$ ipython --no-banner

In [1]: import numpy as np

In [2]: import numpy.linalg as la

In [3]: np.set_printoptions(precision=3, suppress=True, linewidth=140, sign=" ")

In [4]: K = np.vander(np.arange(4) - 3, 4, increasing=True)

In [5]: K
Out[5]: 
array([[  1,  -3,   9, -27],
       [  1,  -2,   4,  -8],
       [  1,  -1,   1,  -1],
       [  1,   0,   0,   0]])

In [6]: x0 = np.array([1, 3, 2, 3])

In [7]: rhs = K @ x0

In [8]: c, lr = np.zeros(4), 1 / la.norm(K, 2) ** 2

In [9]: for i in range(300):
   ...:     c -= lr * K.T @ (K @ c - rhs)
   ...:     if i % 50 == 0: print(i, round(la.norm(K @ c - rhs), 3))
   ...: 
0 1.88
50 1.53
100 1.284
150 1.116
200 1.005
250 0.932

In [10]: np.round(la.cond(K), 3)
Out[10]: np.float64(154.456)

In [11]: Y = K / np.sqrt((K ** 2).mean(axis=1, keepdims=True))

In [12]: Y[3]
Out[12]: array([ 2.,  0.,  0.,  0.])

In [13]: K - K.mean(axis=1, keepdims=True)
Out[13]: 
array([[  6.  ,   2.  ,  14.  , -22.  ],
       [  2.25,  -0.75,   5.25,  -6.75],
       [  1.  ,  -1.  ,   1.  ,  -1.  ],
       [  0.75,  -0.25,  -0.25,  -0.25]])

In [14]: la.matrix_rank(Y) == la.matrix_rank(K)
Out[14]: np.True_

In [15]: q = K.astype(float).copy()

In [16]: for j in range(4):
    ...:     q[:, j] -= q[:, :j] @ (q[:, :j].T @ q[:, j])
    ...:     q[:, j] /= la.norm(q[:, j])
    ...: 

In [17]: q
Out[17]: 
array([[ 0.5  , -0.671,  0.5  , -0.224],
       [ 0.5  , -0.224, -0.5  ,  0.671],
       [ 0.5  ,  0.224, -0.5  , -0.671],
       [ 0.5  ,  0.671,  0.5  ,  0.224]])

In [18]: np.round(q.T @ q, 3) + 0
Out[18]: 
array([[ 1.,  0.,  0.,  0.],
       [ 0.,  1.,  0.,  0.],
       [ 0.,  0.,  1.,  0.],
       [ 0.,  0.,  0.,  1.]])

In [19]: np.allclose(K @ K.T, K.T @ K)
Out[19]: False

In [20]: round(float(np.abs(la.eigvals(K)).max()), 3)
Out[20]: 4.655

In [21]: np.allclose(K, K.T)
Out[21]: False

In [22]: (K - K.T) / 2
Out[22]: 
array([[  0. ,  -2. ,   4. , -14. ],
       [  2. ,   0. ,   2.5,  -4. ],
       [ -4. ,  -2.5,   0. ,  -0.5],
       [ 14. ,   4. ,   0.5,   0. ]])

In [23]: m1 = np.load("test15.npy")

In [24]: m1
Out[24]: 
array([[ 4,  1,  1,  3],
       [ 0,  5,  1,  2],
       [ 0,  0,  5,  2],
       [ 0,  0,  0,  4]])

In [25]: Uu, sigma, VT = la.svd(m1, full_matrices=False)

In [26]: np.round(Uu.T @ m1 @ VT.T, 3) + 0
Out[26]: 
array([[ 7.517,  0.   ,  0.   ,  0.   ],
       [ 0.   ,  4.528,  0.   ,  0.   ],
       [ 0.   ,  0.   ,  4.091,  0.   ],
       [ 0.   ,  0.   ,  0.   ,  2.873]])

In [27]: np.abs(VT[0])
Out[27]: array([ 0.298,  0.432,  0.484,  0.7  ])

In [28]: Uu.shape, sigma.shape, VT.shape
Out[28]: ((4, 4), (4,), (4, 4))

In [29]: np.round(Uu.T @ Uu, 3) + 0
Out[29]: 
array([[ 1.,  0.,  0.,  0.],
       [ 0.,  1.,  0.,  0.],
       [ 0.,  0.,  1.,  0.],
       [ 0.,  0.,  0.,  1.]])

In [30]: (sigma > 1e-8).sum()
Out[30]: np.int64(4)

In [31]: np.cumsum(sigma ** 2) / np.sum(sigma ** 2)
Out[31]: array([ 0.554,  0.755,  0.919,  1.   ])

In [32]: M = np.loadtxt("sample8.csv", delimiter=",")

In [33]: M
Out[33]: 
array([[ 1.217, -1.119, -0.364],
       [ 0.   ,  0.6  , -1.7  ],
       [ 1.2  , -1.1  , -0.4  ]])

In [34]: rng = np.random.default_rng(86200)

In [35]: idx = rng.permutation(3)

In [36]: idx
Out[36]: array([ 1,  2,  0])

In [37]: Y = M[idx][:, idx]

In [38]: Y
Out[38]: 
array([[ 0.6  , -1.7  ,  0.   ],
       [-1.1  , -0.4  ,  1.2  ],
       [-1.119, -0.364,  1.217]])

In [39]: np.sort(np.abs(la.eigvals(Y)))
Out[39]: array([ 0.016,  0.693,  2.094])

In [40]: np.trace(Y)
Out[40]: np.float64(1.417)

In [41]: np.allclose(Y, M)
Out[41]: False

In [42]: hat = np.triu(np.array([[4, 1, 4], [0, 2, 4], [4, 2, 5]]), 1) + np.eye(3)

In [43]: Y = hat @ M @ la.inv(hat)

In [44]: Y
Out[44]: 
array([[  6.017, -10.936,  16.012],
       [  4.8  ,  -8.6  ,  11.9  ],
       [  1.2  ,  -2.3  ,   4.   ]])

In [45]: round(float(la.det(Y)), 3)
Out[45]: -0.023

In [46]: Uu, sigma, VT = la.svd(M)

In [47]: sigma
Out[47]: array([ 2.382,  1.803,  0.005])

In [48]: Y = Uu[:, :2] @ np.diag(sigma[:2]) @ VT[:2]

In [49]: Y.round(3) + 0
Out[49]: 
array([[ 1.214, -1.122, -0.365],
       [ 0.   ,  0.6  , -1.7  ],
       [ 1.203, -1.097, -0.399]])

In [50]: la.matrix_rank(Y)
Out[50]: np.int64(2)

In [51]: data = np.minimum.outer(np.arange(1, 4), np.arange(1, 4)) * -2

In [52]: data
Out[52]: 
array([[-2, -2, -2],
       [-2, -4, -4],
       [-2, -4, -6]])

In [53]: idx = rng.permutation(3)

In [54]: Y = data[:, idx] * rng.choice([-1, 1], 3)

In [55]: Y
Out[55]: 
array([[-2, -2, -2],
       [-4, -4, -2],
       [-6, -4, -2]])

In [56]: Uu, _, VT = la.svd(data.T @ Y)

In [57]: idx
Out[57]: array([ 2,  1,  0])

In [58]: np.round(Uu @ VT, 3) + 0
Out[58]: 
array([[ 0.,  0.,  1.],
       [ 0.,  1.,  0.],
       [ 1.,  0.,  0.]])

In [59]: r0 = np.array([4, 0, 3])

In [60]: np.polyval(r0, Y[1])
Out[60]: array([ 67,  67,  19])

In [61]: np.array([np.convolve(row, r0, "same") for row in Y])
Out[61]: 
array([[ -8, -14,  -6],
       [-16, -20, -12],
       [-16, -26, -12]])

In [62]: np.cross(Y[1, :3], Y[0, :3])
Out[62]: array([ 4, -4,  0])

In [63]: x0 = np.array([3, 3, -2])

In [64]: rhs = data @ x0

In [65]: rhs
Out[65]: array([ -8, -10,  -6])

In [66]: la.solve(data, rhs)
Out[66]: array([ 3.,  3., -2.])

In [67]: la.solve(data, data[:, 1])
Out[67]: array([-0.,  1., -0.])

In [68]: la.solve(data, rhs + data[:, 2])
Out[68]: array([ 3.,  3., -1.])

In [69]: la.solve(data, 4 * rhs)
Out[69]: array([12., 12., -8.])

In [70]: la.solve(data.T, data[2])
Out[70]: array([-0., -0.,  1.])

In [71]: Y = np.array([[0.1, 0.1], [-1.3, 0.1], [-0.7, 1.1]])

In [72]: C = np.array([[-0.1, -0.8, -1.2], [1.0, 0.3, 0.3]])

In [73]: X = Y @ C

In [74]: X
Out[74]: 
array([[ 0.09, -0.05, -0.09],
       [ 0.23,  1.07,  1.59],
       [ 1.17,  0.89,  1.17]])

In [75]: # null space of dimension 1

In [76]: Y = np.array([[1, 2], [0, 1], [0, 0]])

In [77]: np.vstack([X, Y.T]).shape
Out[77]: (5, 3)

In [78]: X @ Y
Out[78]: 
array([[ 0.09,  0.13],
       [ 0.23,  1.53],
       [ 1.17,  3.23]])

In [79]: np.einsum("ij->j", X)
Out[79]: array([ 1.49,  1.91,  2.67])

In [80]: X.sum(axis=0)
Out[80]: array([ 1.49,  1.91,  2.67])

In [81]: np.unravel_index(np.abs(X).argmax(), X.shape)
Out[81]: (np.int64(1), np.int64(2))

In [82]: round(la.norm(X), 3)
Out[82]: np.float64(2.697)

In [83]: X.sum(axis=1)
Out[83]: array([-0.05,  2.89,  3.23])

In [84]: la.matrix_rank(X)
Out[84]: np.int64(2)

In [85]: rank = la.matrix_rank(X)

In [86]: rank
Out[86]: np.int64(2)

In [87]: N = la.svd(X)[2][rank:].T

In [88]: [int(la.matrix_rank(X[:, :j + 1])) for j in range(3)]
Out[88]: [1, 2, 2]

In [89]: np.allclose(X @ N, 0)
Out[89]: True

In [90]: la.matrix_rank(X.T @ X), la.matrix_rank(X @ X.T)
Out[90]: (np.int64(2), np.int64(2))

In [91]: np.unique(X.round(6), axis=0).shape
Out[91]: (3, 3)

In [92]: round(np.trace(la.pinv(X) @ X), 3)
Out[92]: np.float64(2.0)

In [93]: X @ la.pinv(X) @ X
Out[93]: 
array([[ 0.09, -0.05, -0.09],
       [ 0.23,  1.07,  1.59],
       [ 1.17,  0.89,  1.17]])

In [94]: Y = X / la.norm(X, axis=1, keepdims=True)

In [95]: cov = Y @ Y.T

In [96]: np.argwhere(np.triu(np.abs(cov) > 0.95, 1))
Out[96]: array([], shape=(0, 2), dtype=int64)

In [97]: (cov - 2 * np.eye(3)).round(6).argmax(axis=1)
Out[97]: array([ 2,  2,  1])

In [98]: cov
Out[98]: 
array([[ 1.   , -0.666, -0.173],
       [-0.666,  1.   ,  0.85 ],
       [-0.173,  0.85 ,  1.   ]])

In [99]: Y = np.array([[1, 1], [1, -1]])

In [100]: W0 = np.kron(Y, np.kron(Y, Y))[rng.permutation(8)][:3]

In [101]: W0
Out[101]: 
array([[ 1, -1,  1, -1, -1,  1, -1,  1],
       [ 1,  1,  1,  1,  1,  1,  1,  1],
       [ 1,  1, -1, -1,  1,  1, -1, -1]])

In [102]: Uu, sigma, VT = la.svd(W0, full_matrices=False)

In [103]: (sigma > 1e-8).sum()
Out[103]: np.int64(3)

In [104]: sigma / sigma[0]
Out[104]: array([ 1.,  1.,  1.])

In [105]: np.round(VT @ VT.T, 3) + 0
Out[105]: 
array([[ 1.,  0.,  0.],
       [ 0.,  1.,  0.],
       [ 0.,  0.,  1.]])

In [106]: Uu.shape, sigma.shape, VT.shape
Out[106]: ((3, 3), (3,), (3, 8))

In [107]: np.round(Uu.T @ Uu, 3) + 0
Out[107]: 
array([[ 1.,  0.,  0.],
       [ 0.,  1.,  0.],
       [ 0.,  0.,  1.]])
